>>> import numpy as np
>>> import numpy.linalg as la
>>> np.set_printoptions(suppress=True, linewidth=120)
>>> tidy = lambda a: np.round(a, 2) + 0
>>> X = np.loadtxt("test16.csv", delimiter=",")
>>> X
array([[ 0., -3.,  0.,  3.,  0.,  0.,  0., -4.,  0.],
       [-1.,  0.,  0.,  0., -5.,  0.,  0.,  0., -1.],
       [ 0.,  3.,  0., -4.,  0., -2.,  0.,  0.,  0.],
       [ 0.,  0., -1.,  0.,  0.,  0.,  1.,  0.,  0.],
       [ 0.,  5.,  0.,  0.,  0.,  0.,  0.,  0.,  5.],
       [ 0.,  0.,  0.,  0.,  1.,  0.,  0.,  0.,  0.],
       [ 0.,  0.,  0.,  0.,  0.,  1.,  0.,  0.,  3.],
       [ 0., -4.,  0.,  0.,  0.,  0.,  0.,  0.,  0.],
       [-1.,  0.,  0.,  0.,  0.,  2.,  0.,  0.,  0.],
       [ 2.,  0.,  1.,  0.,  2.,  0.,  0.,  0.,  4.],
       [-3.,  0., -2.,  0.,  0.,  0.,  0.,  0.,  0.],
       [ 0.,  0.,  0., -3.,  0.,  0.,  2., -4.,  0.],
       [ 4.,  0., -1.,  0.,  0.,  0., -1.,  0.,  0.],
       [ 0.,  0.,  0.,  0.,  0.,  0.,  0.,  0.,  0.]])
>>> f = np.array([5, 0])
>>> np.cross(X[4, :3], X[5, :3])
array([0., 0., 0.])
>>> m1 = np.load("a.npy")
>>> m1
array([[ 1, -2,  4, -8],
       [ 1, -1,  1, -1],
       [ 1,  0,  0,  0],
       [ 1,  1,  1,  1],
       [ 1,  2,  4,  8],
       [ 1,  3,  9, 27]])
>>> x = np.array([2, 0, 1, 1])
>>> m1 @ x
array([-2,  2,  2,  4, 14, 38])
>>> m1 @ (2 * x)
array([-4,  4,  4,  8, 28, 76])
>>> m1 * x
array([[ 2,  0,  4, -8],
       [ 2,  0,  1, -1],
       [ 2,  0,  0,  0],
       [ 2,  0,  1,  1],
       [ 2,  0,  4,  8],
       [ 2,  0,  9, 27]])
>>> la.norm(m1 @ x) <= la.norm(m1, 2) * la.norm(x) + 1e-9
np.True_
>>> np.sign((m1 @ x).round(6))
array([-1,  1,  1,  1,  1,  1])
>>> m1 @ np.eye(4)[2]
array([4., 1., 0., 1., 4., 9.])
>>> (m1 * x).sum(axis=1)
array([-2,  2,  2,  4, 14, 38])
>>> m1 @ np.ones(4)
array([-5.,  0.,  1.,  4., 15., 40.])
>>> np.einsum("ij,j->i", m1, x)
array([-2,  2,  2,  4, 14, 38])
>>> out = m1 / la.norm(m1, axis=1, keepdims=True)
>>> gram = out @ out.T
>>> (gram - 2 * np.eye(6)).round(6).argmax(axis=1)
array([1, 0, 1, 4, 5, 4])
>>> np.argwhere(np.triu(np.abs(gram) > 0.95, 1))
array([[4, 5]])
>>> K = np.load("sample9.npy")
>>> tidy(K)
array([[ -7.05,   2.41,   5.8 ,   4.81,  -4.59, -10.93,   3.45,  -5.18,   5.74,   1.34,  -1.2 ,   8.15,   2.42],
       [  7.7 ,  -1.8 ,  -1.29,  -9.23,   9.74,   9.75,  -3.08,   4.62,   2.29,   1.28,  -2.82,   0.5 ,   3.84],
       [ -0.11,   1.  ,   5.88,  -4.49,   5.36,  -2.68,   0.85,  -1.27,   9.92,   3.16,  -4.75,  10.91,   7.48],
       [ -7.72,   2.42,   5.  ,   6.34,  -6.3 , -11.39,   3.6 ,  -5.39,   3.98,   0.73,  -0.2 ,   6.4 ,   0.91],
       [ -6.48,   2.36,   6.18,   3.76,  -3.43, -10.43,   3.29,  -4.94,   6.71,   1.69,  -1.79,   9.07,   3.32],
       [ -2.34,  -0.29,  -4.63,   6.76,  -7.67,  -0.78,   0.25,  -0.37,  -9.22,  -3.11,   4.96,  -9.5 ,  -7.62],
       [  0.13,  -1.  ,  -5.89,   4.47,  -5.33,   2.72,  -0.86,   1.29,  -9.92,  -3.16,   4.75, -10.92,  -7.48],
       [  5.45,  -0.78,   2.09,  -8.91,   9.72,   5.61,  -1.77,   2.66,   6.72,   2.53,  -4.45,   5.94,   6.58],
       [  4.04,  -1.95,  -6.72,  -0.08,  -0.55,   7.74,  -2.45,   3.67,  -9.06,  -2.61,   3.46, -11.  ,  -5.76],
       [  1.59,   0.51,   5.07,  -6.12,   7.02,  -0.3 ,   0.09,  -0.14,   9.53,   3.16,  -4.94,  10.04,   7.65],
       [  6.64,  -1.26,   0.64,  -9.34,  10.04,   7.65,  -2.42,   3.62,   4.96,   2.05,  -3.86,   3.7 ,   5.56],
       [  3.34,  -0.03,   3.95,  -7.56,   8.45,   2.27,  -0.72,   1.07,   8.65,   3.  ,  -4.91,   8.62,   7.46]])
>>> f = np.array([0, -1])
>>> tidy(np.convolve(K[1], f))
array([ 0.  , -7.7 ,  1.8 ,  1.29,  9.23, -9.74, -9.75,  3.08, -4.62, -2.29, -1.28,  2.82, -0.5 , -3.84])
>>> tidy(np.cross(K[1, :3], K[11, :3]))
array([ -7.14, -34.72,   5.75])
>>> np.polyval(f, K[1])
array([-1., -1., -1., -1., -1., -1., -1., -1., -1., -1., -1., -1., -1.])
>>> U, sv, Vh = la.svd(K)
>>> np.argmax(sv[:-1] / (sv[1:] + 1e-6)) + 1
np.int64(2)
>>> out = U[:, :2] @ np.diag(sv[:2]) @ Vh[:2]
>>> tidy(la.norm(K - out) / la.norm(K))
np.float64(0.0)
>>> tidy(np.abs(K - out).max())
np.float64(0.0)
>>> tidy(la.norm(K - out, 2)), tidy(sv[2])
(np.float64(0.0), np.float64(0.0))
>>> rng = np.random.default_rng(190)
>>> E = (rng.random((14, 14)) < 0.3) + np.eye(14)
>>> E /= E.sum(axis=1, keepdims=True)
>>> tidy(E)
array([[0.25, 0.25, 0.  , 0.  , 0.  , 0.  , 0.  , 0.25, 0.  , 0.  , 0.25, 0.  , 0.  , 0.  ],
       [0.  , 0.25, 0.25, 0.  , 0.  , 0.25, 0.  , 0.25, 0.  , 0.  , 0.  , 0.  , 0.  , 0.  ],
       [0.  , 0.33, 0.33, 0.  , 0.  , 0.  , 0.  , 0.  , 0.  , 0.  , 0.  , 0.  , 0.33, 0.  ],
       [0.  , 0.  , 0.  , 0.2 , 0.  , 0.2 , 0.  , 0.2 , 0.  , 0.  , 0.  , 0.  , 0.2 , 0.2 ],
       [0.25, 0.  , 0.  , 0.  , 0.25, 0.  , 0.  , 0.  , 0.  , 0.  , 0.25, 0.25, 0.  , 0.  ],
       [0.  , 0.17, 0.  , 0.  , 0.17, 0.17, 0.17, 0.  , 0.  , 0.  , 0.17, 0.  , 0.  , 0.17],
       [0.  , 0.  , 0.  , 0.  , 0.  , 0.  , 0.33, 0.  , 0.  , 0.33, 0.  , 0.  , 0.  , 0.33],
       [0.  , 0.25, 0.  , 0.  , 0.  , 0.  , 0.  , 0.5 , 0.  , 0.  , 0.  , 0.  , 0.25, 0.  ],
       [0.  , 0.  , 0.  , 0.  , 0.  , 0.  , 0.  , 0.  , 0.67, 0.  , 0.33, 0.  , 0.  , 0.  ],
       [0.25, 0.  , 0.  , 0.25, 0.  , 0.  , 0.  , 0.  , 0.  , 0.5 , 0.  , 0.  , 0.  , 0.  ],
       [0.  , 0.25, 0.  , 0.  , 0.  , 0.  , 0.  , 0.  , 0.  , 0.  , 0.5 , 0.25, 0.  , 0.  ],
       [0.  , 0.12, 0.12, 0.  , 0.12, 0.  , 0.  , 0.12, 0.12, 0.  , 0.12, 0.12, 0.12, 0.  ],
       [0.  , 0.33, 0.  , 0.  , 0.  , 0.  , 0.  , 0.  , 0.33, 0.  , 0.  , 0.  , 0.33, 0.  ],
       [0.  , 0.  , 0.  , 0.  , 0.  , 0.  , 0.  , 0.  , 0.25, 0.25, 0.25, 0.  , 0.  , 0.25]])
>>> x = np.array([0, -1, 3, -2, 2, -2, 0, -3, -2, -2, -1, -3, 2, 3])
>>> rhs = E @ x
>>> tidy(rhs)
array([-1.25, -0.75,  1.33, -0.4 , -0.5 ,  0.17,  0.33, -1.25, -1.67, -1.5 , -1.5 , -0.38, -0.33, -0.5 ])
>>> tidy(la.solve(E, 2 * rhs))
array([ 0., -2.,  6., -4.,  4., -4.,  0., -6., -4., -4., -2., -6.,  4.,  6.])
>>> tidy(la.solve(E.T, E[1]))
array([0., 1., 0., 0., 0., 0., 0., 0., 0., 0., 0., 0., 0., 0.])
>>> tidy(la.solve(E, rhs))
array([ 0., -1.,  3., -2.,  2., -2.,  0., -3., -2., -2., -1., -3.,  2.,  3.])
>>> tidy(E.sum(axis=1))
array([1., 1., 1., 1., 1., 1., 1., 1., 1., 1., 1., 1., 1., 1.])
>>> pr = np.eye(14)[7]
>>> for _ in range(6):
...     pr = pr @ E
...     print(pr.round(2))
... 
[0.   0.25 0.   0.   0.   0.   0.   0.5  0.   0.   0.   0.   0.25 0.  ]
[0.   0.27 0.06 0.   0.   0.06 0.   0.31 0.08 0.   0.   0.   0.21 0.  ]
[0.   0.25 0.09 0.   0.01 0.08 0.01 0.22 0.12 0.   0.04 0.   0.17 0.01]
[0.   0.23 0.09 0.   0.02 0.07 0.02 0.17 0.14 0.01 0.08 0.01 0.14 0.02]
[0.01 0.21 0.09 0.   0.02 0.07 0.02 0.15 0.15 0.01 0.11 0.03 0.12 0.02]
[0.01 0.2  0.09 0.   0.02 0.06 0.02 0.13 0.15 0.02 0.13 0.04 0.11 0.02]
>>> W1 = np.array([[-1, -1, -1, -1, -2],
...     [-1, 0, -2, 0, -2],
...     [1, -2, 0, -1, 1],
...     [2, 1, -2, 1, 1],
...     [1, 2, 1, 1, 1],
...     [-2, -2, 0, -2, -2],
...     [-2, 1, 0, 1, 1],
...     [-1, 0, -1, -1, 1],
...     [-1, -2, -2, -1, -2],
...     [0, -2, 1, 1, 1],
...     [-1, 1, 2, 1, -2],
...     [-2, 0, -1, 2, -1],
...     [0, 0, 2, 0, 0],
...     [1, 2, -1, -1, 2]])
>>> beta = np.array([2, 3, 0, 2, 2])
>>> act = np.maximum(E @ W1 + beta, 0)
>>> (act > 0).astype(int)
array([[1, 1, 0, 1, 1],
       [1, 1, 0, 1, 1],
       [1, 1, 0, 1, 1],
       [1, 1, 0, 1, 1],
       [1, 1, 1, 1, 1],
       [1, 1, 0, 1, 1],
       [1, 1, 0, 1, 1],
       [1, 1, 0, 1, 1],
       [1, 1, 0, 1, 0],
       [1, 1, 0, 1, 1],
       [1, 1, 1, 1, 1],
       [1, 1, 0, 1, 1],
       [1, 1, 0, 1, 1],
       [1, 1, 0, 1, 1]])
>>> tidy(act)
array([[1.  , 3.  , 0.  , 1.75, 0.75],
       [1.25, 2.  , 0.  , 1.  , 1.5 ],
       [2.  , 2.33, 0.  , 1.67, 1.67],
       [2.  , 3.2 , 0.  , 1.4 , 2.4 ],
       [1.25, 3.5 , 0.25, 2.75, 1.  ],
       [1.33, 3.67, 0.  , 2.  , 1.67],
       [1.67, 3.33, 0.  , 2.33, 3.33],
       [1.25, 3.  , 0.  , 1.5 , 2.  ],
       [1.  , 2.  , 0.  , 1.67, 0.  ],
       [2.25, 2.  , 0.  , 2.5 , 2.25],
       [0.75, 3.5 , 0.25, 3.  , 0.25],
       [1.5 , 2.88, 0.  , 2.12, 1.5 ],
       [1.33, 2.33, 0.  , 1.67, 0.67],
       [1.75, 2.75, 0.  , 2.  , 1.75]])
>>> basis = np.array([[0, 0], [2, 2], [2, 3], [1, 0], [2, 1]])
>>> W1 @ basis
array([[ -9,  -7],
       [ -8,  -8],
       [ -3,  -3],
       [  1,  -3],
       [  9,   8],
       [-10,  -6],
       [  5,   3],
       [ -1,  -2],
       [-13, -12],
       [  1,   0],
       [  3,   6],
       [ -2,  -4],
       [  4,   6],
       [  5,   3]])
>>> data = np.loadtxt("layer8.csv", delimiter=",")
>>> data
array([[ 1.3 ,  0.2 ,  0.3 , -1.3 , -1.8 ,  0.5 ,  1.81,  0.4 , -0.9 ,  0.9 , -0.2 ,  1.3 ],
       [ 0.1 , -0.8 ,  1.  , -0.5 , -1.2 , -0.5 , -2.83,  0.4 , -1.  , -1.4 ,  0.4 ,  0.4 ],
       [ 0.4 ,  0.8 ,  0.1 ,  0.2 ,  1.8 ,  1.1 ,  2.97,  0.1 , -0.2 ,  1.5 , -0.8 ,  0.  ],
       [-2.5 ,  0.4 ,  1.  , -0.6 ,  1.7 ,  0.2 ,  2.98,  0.3 ,  0.6 ,  1.5 ,  0.1 , -0.1 ],
       [ 0.3 , -0.5 , -0.4 ,  0.7 ,  1.5 , -0.2 , -2.18,  0.  , -1.3 , -1.1 , -0.1 ,  1.5 ],
       [ 1.  ,  0.8 ,  1.3 ,  0.6 ,  0.5 ,  1.2 , -0.99, -0.1 , -1.1 , -0.5 ,  1.3 , -0.4 ],
       [-0.8 ,  0.3 ,  0.5 , -1.7 , -1.2 ,  0.6 ,  2.24,  0.7 ,  1.6 ,  1.1 ,  0.9 ,  1.2 ],
       [-0.1 ,  1.4 , -0.8 ,  0.2 , -0.8 , -1.4 , -0.77,  1.1 , -0.8 , -0.4 , -1.1 ,  2.1 ],
       [ 0.2 ,  0.  , -0.4 ,  0.2 ,  0.7 ,  0.5 , -1.45, -0.4 , -1.  , -0.7 , -0.2 ,  2.2 ],
       [ 0.5 ,  1.2 , -0.5 ,  0.6 ,  0.6 , -0.5 , -0.36,  1.1 ,  0.1 , -0.2 ,  0.1 , -1.3 ],
       [-1.4 ,  2.7 ,  1.5 , -0.6 ,  0.2 , -0.7 ,  3.2 , -0.7 ,  0.7 ,  1.6 ,  0.4 , -0.2 ],
       [-2.1 ,  0.  , -0.4 ,  0.6 ,  0.  ,  2.  ,  1.79,  1.9 ,  2.1 ,  0.9 ,  0.  ,  0.5 ],
       [ 0.2 , -0.7 , -0.9 ,  1.8 , -0.3 , -0.2 , -0.8 ,  0.1 , -1.2 , -0.4 , -0.6 ,  0.7 ],
       [-0.8 , -0.5 ,  0.4 ,  0.3 ,  0.3 , -0.8 , -0.4 , -0.6 , -1.6 , -0.2 ,  1.3 , -1.  ],
       [ 1.6 , -0.1 ,  0.6 ,  0.7 , -1.6 ,  0.7 ,  3.63, -0.3 , -0.2 ,  1.8 , -0.2 , -0.4 ],
       [-1.4 ,  1.2 ,  2.1 ,  0.7 ,  0.8 ,  0.7 , -1.4 , -1.5 , -0.2 , -0.7 ,  0.  , -0.1 ],
       [-1.8 ,  2.3 , -1.3 , -0.7 ,  0.4 , -0.4 , -5.6 , -1.3 , -1.8 , -2.8 ,  0.  , -1.1 ],
       [-0.9 ,  0.1 , -0.1 , -0.8 ,  0.  , -0.7 ,  1.19,  0.6 , -0.6 ,  0.6 ,  0.4 , -1.8 ],
       [-1.5 , -1.3 ,  1.4 ,  0.  ,  1.5 ,  1.  , -0.59, -1.6 , -0.1 , -0.3 , -2.  , -0.6 ],
       [ 0.5 ,  0.2 ,  0.7 ,  1.2 , -0.8 ,  0.3 ,  0.59,  0.6 , -0.8 ,  0.3 ,  0.8 ,  0.2 ],
       [ 1.2 , -0.8 ,  0.8 , -0.1 , -0.3 ,  0.8 , -0.99,  0.5 , -0.3 , -0.5 , -0.9 , -2.6 ],
       [-0.1 ,  0.1 , -0.6 , -0.2 ,  0.9 ,  0.1 , -0.21,  1.8 , -2.5 , -0.1 ,  0.2 , -0.6 ],
       [ 0.5 , -1.7 ,  0.2 , -0.1 , -0.6 , -0.5 , -1.01,  1.1 ,  0.  , -0.5 , -0.4 ,  1.3 ],
       [ 1.2 , -0.9 ,  1.  , -0.1 , -0.8 ,  0.1 , -2.23, -2.1 , -0.2 , -1.1 ,  0.5 , -0.7 ],
       [ 0.3 , -0.1 ,  0.  ,  1.8 , -0.3 ,  0.7 , -1.81, -2.1 , -2.5 , -0.9 , -0.5 , -0.8 ],
       [ 0.1 ,  0.8 ,  1.3 ,  0.2 , -0.5 ,  0.2 ,  4.6 , -0.7 ,  0.4 ,  2.3 ,  1.3 ,  0.6 ],
       [ 0.7 , -1.6 ,  0.8 , -1.2 ,  1.3 ,  0.  ,  1.37,  0.3 ,  0.1 ,  0.7 , -1.  , -0.6 ],
       [-2.2 ,  1.9 ,  0.5 ,  1.1 , -0.2 , -1.2 , -2.62, -1.1 ,  1.  , -1.3 ,  0.9 , -0.2 ],
       [ 1.2 ,  0.4 , -2.1 , -2.3 ,  0.  , -0.3 , -1.6 ,  0.5 , -0.6 , -0.8 , -1.4 ,  0.2 ],
       [ 1.6 ,  1.8 ,  1.1 ,  1.1 , -0.9 , -0.5 , -2.01,  0.  , -1.4 , -1.  , -1.3 , -0.6 ],
       [-0.6 ,  0.9 , -0.8 , -0.1 ,  1.5 , -0.8 , -0.23,  0.4 , -0.2 , -0.1 ,  0.2 ,  1.3 ],
       [-0.8 ,  0.  ,  2.5 ,  0.  , -0.2 ,  0.  , -1.79, -0.3 ,  0.9 , -0.9 ,  0.3 , -1.1 ],
       [-1.2 , -0.9 , -0.6 , -0.1 , -1.9 , -1.  ,  3.2 ,  1.5 ,  0.9 ,  1.6 , -0.1 ,  1.5 ],
       [ 0.4 , -0.6 ,  0.5 , -1.4 , -0.4 ,  1.2 , -1.61, -1.3 , -0.3 , -0.8 ,  0.4 , -0.2 ],
       [-0.8 , -2.1 , -2.1 ,  0.2 , -0.8 , -1.3 , -2.99, -1.3 ,  0.6 , -1.5 , -2.5 ,  0.8 ],
       [ 0.3 , -1.6 ,  1.6 ,  0.1 ,  0.3 , -1.3 , -0.61, -0.2 , -0.5 , -0.3 ,  1.3 , -0.2 ],
       [ 1.5 ,  1.  , -0.3 ,  1.  ,  0.6 ,  0.1 ,  1.42,  0.  , -1.5 ,  0.7 , -0.9 , -0.6 ],
       [ 0.3 ,  1.  ,  2.5 , -1.  , -0.9 ,  0.  ,  0.17,  0.2 ,  1.6 ,  0.1 ,  0.4 ,  0.5 ],
       [ 0.8 , -0.3 , -0.3 ,  0.9 , -0.1 , -0.4 ,  0.17,  0.3 , -0.8 ,  0.1 , -0.4 ,  2.2 ],
       [ 0.4 , -0.2 ,  0.1 , -0.8 , -0.6 ,  0.1 ,  0.78, -0.2 , -0.5 ,  0.4 , -0.2 ,  2.1 ],
       [ 0.4 , -0.1 ,  0.8 ,  0.5 ,  1.1 , -0.2 ,  2.57,  0.8 , -0.6 ,  1.3 ,  0.7 , -1.  ],
       [ 0.3 , -0.3 , -0.1 ,  1.3 , -1.  , -0.1 ,  3.  ,  0.2 ,  1.2 ,  1.5 , -0.5 , -0.3 ]])
>>> Xs = (data - data.mean(axis=0)) / data.std(axis=0)
>>> np.argwhere(np.abs(Xs) > 2)
array([[ 3,  0],
       [10,  1],
       [11,  5],
       [11,  7],
       [11,  8],
       [16,  1],
       [16,  6],
       [16,  9],
       [18, 10],
       [20, 11],
       [21,  8],
       [23,  7],
       [24,  7],
       [24,  8],
       [25,  6],
       [25,  9],
       [27,  0],
       [28,  2],
       [28,  3],
       [31,  2],
       [34,  1],
       [34,  2],
       [34, 10],
       [37,  2]])
>>> tidy(Xs.std(axis=0))
array([1., 1., 1., 1., 1., 1., 1., 1., 1., 1., 1., 1.])
>>> beta = la.lstsq(np.delete(Xs, 8, axis=1), Xs[:, 8])[0]
>>> tidy(1 - np.var(Xs[:, 8] - np.delete(Xs, 8, axis=1) @ beta))
np.float64(0.51)
>>> tidy(beta)
array([-0.51, -0.07,  0.32, -0.15, -0.29,  0.04,  1.82,  0.11, -1.5 , -0.2 ,  0.07])
